$ ipython --no-banner

In [1]: import numpy as np

In [2]: np.set_printoptions(suppress=True, linewidth=140)

In [3]: def rd(a):
   ...:     return np.round(a, 2) + 0
   ...: 

In [4]: arr = np.array([[0, 0, 0, 0], [2, 3, 0, 0], [2, 1, 2, 0], [3, 3, 3, 0]])

In [5]: def softmax(z):
   ...:     e = np.exp(z - z.max(axis=-1, keepdims=True))
   ...:     return e / e.sum(axis=-1, keepdims=True)
   ...: 

In [6]: rd(softmax(10 * arr[3]))
Out[6]: array([0.33, 0.33, 0.33, 0.  ])

In [7]: scores = arr @ arr.T / np.sqrt(4)

In [8]: softmax(scores).round(6).argmax(axis=1)
Out[8]: array([0, 3, 3, 3])

In [9]: rd(softmax(scores))
Out[9]: 
array([[0.25, 0.25, 0.25, 0.25],
       [0.  , 0.27, 0.01, 0.72],
       [0.  , 0.02, 0.05, 0.94],
       [0.  , 0.  , 0.  , 1.  ]])

In [10]: print(rd(softmax(scores + np.triu(np.full(scores.shape, -np.inf), 1))))
[[1.   0.   0.   0.  ]
 [0.   1.   0.   0.  ]
 [0.01 0.27 0.73 0.  ]
 [0.   0.   0.   1.  ]]

In [11]: feats = np.load("block18.npy")

In [12]: feats
Out[12]: 
array([[3., 0., 0., 0., 0.],
       [0., 8., 8., 4., 2.],
       [0., 8., 0., 7., 4.],
       [0., 7., 4., 7., 8.],
       [0., 5., 9., 0., 2.]])

In [13]: x = np.array([3, 9, 8, 7, 9])

In [14]: a = np.maximum(feats @ x, 0)

In [15]: print(feats * (a > 1e-9)[:, None])
[[3. 0. 0. 0. 0.]
 [0. 8. 8. 4. 2.]
 [0. 8. 0. 7. 4.]
 [0. 7. 4. 7. 8.]
 [0. 5. 9. 0. 2.]]

In [16]: F = np.load("data.npy")

In [17]: F
Out[17]: 
array([[21, -3, 17],
       [-3,  3, -2],
       [17, -2, 34]])

In [18]: M2 = F / np.linalg.norm(F, axis=1, keepdims=True)

In [19]: C2 = M2 @ M2.T

In [20]: rd(np.degrees(np.arccos(np.clip(C2[0, 2], -1, 1))))
Out[20]: np.float64(24.58)

In [21]: (np.abs(C2) > 0.9).astype(int)
Out[21]: 
array([[1, 0, 1],
       [0, 1, 0],
       [1, 0, 1]])

In [22]: rd(C2[0])
Out[22]: array([ 1.  , -0.83,  0.91])

In [23]: rng = np.random.default_rng(686589)

In [24]: lab = rng.permutation(3)

In [25]: lab
Out[25]: array([2, 1, 0])

In [26]: M2 = F[lab][:, lab]

In [27]: rd(np.sort(np.abs(np.linalg.eigvals(M2))))
Out[27]: array([ 2.48,  9.56, 45.96])

In [28]: np.diag(M2)
Out[28]: array([34,  3, 21])

In [29]: evals, evecs = np.linalg.eig(F)

In [30]: rd(np.sort(np.linalg.eigvals(np.linalg.inv(F))))
Out[30]: array([0.02, 0.1 , 0.4 ])

In [31]: M2 = np.array([[5, 8, 8], [5, 7, 2], [5, 2, 1]])

In [32]: np.linalg.matrix_rank(np.vstack([F, M2.T]))
Out[32]: np.int64(3)

In [33]: np.einsum("ik,kj->ij", F, M2)
Out[33]: 
array([[175, 181, 179],
       [-10,  -7, -20],
       [245, 190, 166]])

In [34]: np.einsum("ij,ij->i", F, F)
Out[34]: array([ 739,   22, 1449])

In [35]: M2.T @ F.T
Out[35]: 
array([[175, -10, 245],
       [181,  -7, 190],
       [179, -20, 166]])

In [36]: F @ M2
Out[36]: 
array([[175, 181, 179],
       [-10,  -7, -20],
       [245, 190, 166]])

In [37]: hat = np.triu(np.array([[-1, 1, -2], [-3, -2, -1], [0, -2, 1]]), 1) + np.eye(3)

In [38]: M2 = hat @ F @ np.linalg.inv(hat)

In [39]: np.trace(M2), np.trace(F)
Out[39]: (np.float64(58.0), np.int64(58))

In [40]: print(rd(np.linalg.det(M2)))
1089.0

In [41]: mat = np.load("out14.npy")

In [42]: print(mat)
[[-1 -1 -1]
 [-1 -2 -2]
 [-1 -2 -3]]

In [43]: x = np.array([2, 0, 2])

In [44]: target = mat @ x

In [45]: target
Out[45]: array([-4, -6, -8])

In [46]: print(rd(np.linalg.solve(mat.T, mat[0])))
[1. 0. 0.]

In [47]: W0 = np.load("dump.npy")

In [48]: W0
Out[48]: 
array([[  1.42,   6.39,   2.35],
       [  0.26,   0.96,   1.43],
       [  1.59,   3.77,   7.23],
       [ -0.72,  -1.36,   1.61],
       [  2.99,  -1.54,  -3.77],
       [ -0.73,   1.73,  -0.07],
       [ -0.47,   1.67,   4.02],
       [  5.45,   6.05,   8.55],
       [  1.71,   2.41,   3.57],
       [ -3.46,  -1.77,  -3.65],
       [ -2.92,   0.14,   0.23],
       [ -0.8 ,  -3.45,   2.27],
       [  2.65,   1.69,  -3.29],
       [  3.35,   6.1 ,   7.75],
       [ -3.52,   2.29,  -4.67],
       [ -6.93,  -1.46, -14.43],
       [  0.56,   2.47,   3.84],
       [ -2.87,  -3.89,  -1.78],
       [ -1.31,   1.36,   2.98],
       [  3.32,   4.86,  -0.06],
       [ -6.31,   0.04,  -2.52],
       [ -1.2 ,   4.29,  -1.18],
       [ -4.67,   8.41,  -0.3 ],
       [ -2.82,   1.63,   2.37],
       [  2.99,   4.25,  -4.11],
       [ -3.79,  -2.1 ,  -4.51],
       [ -2.8 ,   2.49,  -8.83],
       [  1.06,   1.9 ,   1.1 ],
       [ -3.34,  -0.52,  -1.24]])

In [49]: lab = W0[:, 0] > np.median(W0[:, 0])

In [50]: r0 = W0[lab].mean(axis=0) - W0[~lab].mean(axis=0)

In [51]: ((W0 - W0.mean(axis=0)) @ r0 > 0).astype(int)
Out[51]: array([1, 1, 1, 1, 0, 1, 1, 1, 1, 0, 0, 0, 1, 1, 0, 0, 1, 0, 1, 1, 0, 0, 0, 1, 1, 0, 0, 1, 0])

In [52]: rd(r0)
Out[52]: array([5.03, 2.22, 4.51])

In [53]: lab.astype(int)
Out[53]: array([1, 1, 1, 1, 1, 0, 1, 1, 1, 0, 0, 0, 1, 1, 0, 0, 1, 0, 0, 1, 0, 0, 0, 0, 1, 0, 0, 1, 0])

In [54]: Q, evecs = np.linalg.qr(W0[:, :1])[0], np.linalg.qr(W0[:, 1:])[0]

In [55]: sigma = np.linalg.svd(Q.T @ evecs, compute_uv=False)

In [56]: rd(np.degrees(np.arccos(sigma.clip(0, 1))))
Out[56]: array([54.69])

In [57]: left, sigma, vt = np.linalg.svd(W0, full_matrices=False)

In [58]: rd(sigma / sigma[0])
Out[58]: array([1.  , 0.58, 0.44])

In [59]: (sigma > 1e-8).sum()
Out[59]: np.int64(3)

In [60]: J = np.load("sample7.npy")

In [61]: J
Out[61]: 
array([[-1.,  1.,  1.],
       [ 1., -1.,  1.],
       [ 1.,  1., -1.]])

In [62]: rd(np.linalg.eigvalsh(J).min())
Out[62]: np.float64(-2.0)

In [63]: try:
    ...:     np.linalg.cholesky(J)
    ...: except np.linalg.LinAlgError as e:
    ...:     print(repr(e))
    ...: 
LinAlgError('Matrix is not positive definite')

In [64]: M2 = np.array([[5, 3, 4], [0, -3, -1]])

In [65]: W2 = np.kron(M2, J)

In [66]: rd(np.linalg.norm(W2, 2)), rd(np.linalg.norm(M2, 2) * np.linalg.norm(J, 2))
Out[66]: (np.float64(14.68), np.float64(14.68))

In [67]: W2.shape
Out[67]: (6, 9)

In [68]: evals, evecs = np.linalg.eigvalsh(J)
---------------------------------------------------------------------------
ValueError                                Traceback (most recent call last)
Cell In[68], line 1
----> 1 evals, evecs = np.linalg.eigvalsh(J)

ValueError: too many values to unpack (expected 2)

In [69]: evals, evecs = np.linalg.eigh(J)

In [70]: (evals > 1e-8).sum(), (evals < -1e-8).sum()
Out[70]: (np.int64(1), np.int64(2))

In [71]: print(rd(evecs.T @ evecs))
[[1. 0. 0.]
 [0. 1. 0.]
 [0. 0. 1.]]

In [72]: rd(np.abs(evecs[:, -1]))
Out[72]: array([0.58, 0.58, 0.58])

In [73]: np.abs(evecs[:, -1]).round(6).argmax()
Out[73]: np.int64(0)

In [74]: K = np.load("layer12.npy")

In [75]: K
Out[75]: 
array([[ 2,  4, 10, 10,  6],
       [ 2,  4, 10, 10,  6],
       [ 2,  4, 10, 10,  6],
       [ 0,  0,  0,  0,  0]])

In [76]: np.linalg.lstsq(K[:-1].T, K[-1])[2]
Out[76]: np.int32(1)

In [77]: rd(np.trace(np.linalg.pinv(K) @ K))
Out[77]: np.float64(1.0)

In [78]: m1 = np.load("run1.npy")

In [79]: m1
Out[79]: 
array([[ 8, -3,  0,  8,  0],
       [ 9,  6,  0,  2,  0],
       [ 0,  0,  0,  0,  7],
       [-8, -1,  0, -2,  0],
       [ 0,  0, -3,  0,  9]])

In [80]: print(np.flatnonzero(np.linalg.matrix_power((m1 != 0) + (m1.T != 0) + np.eye(5), 5)[4]))
[2 4]
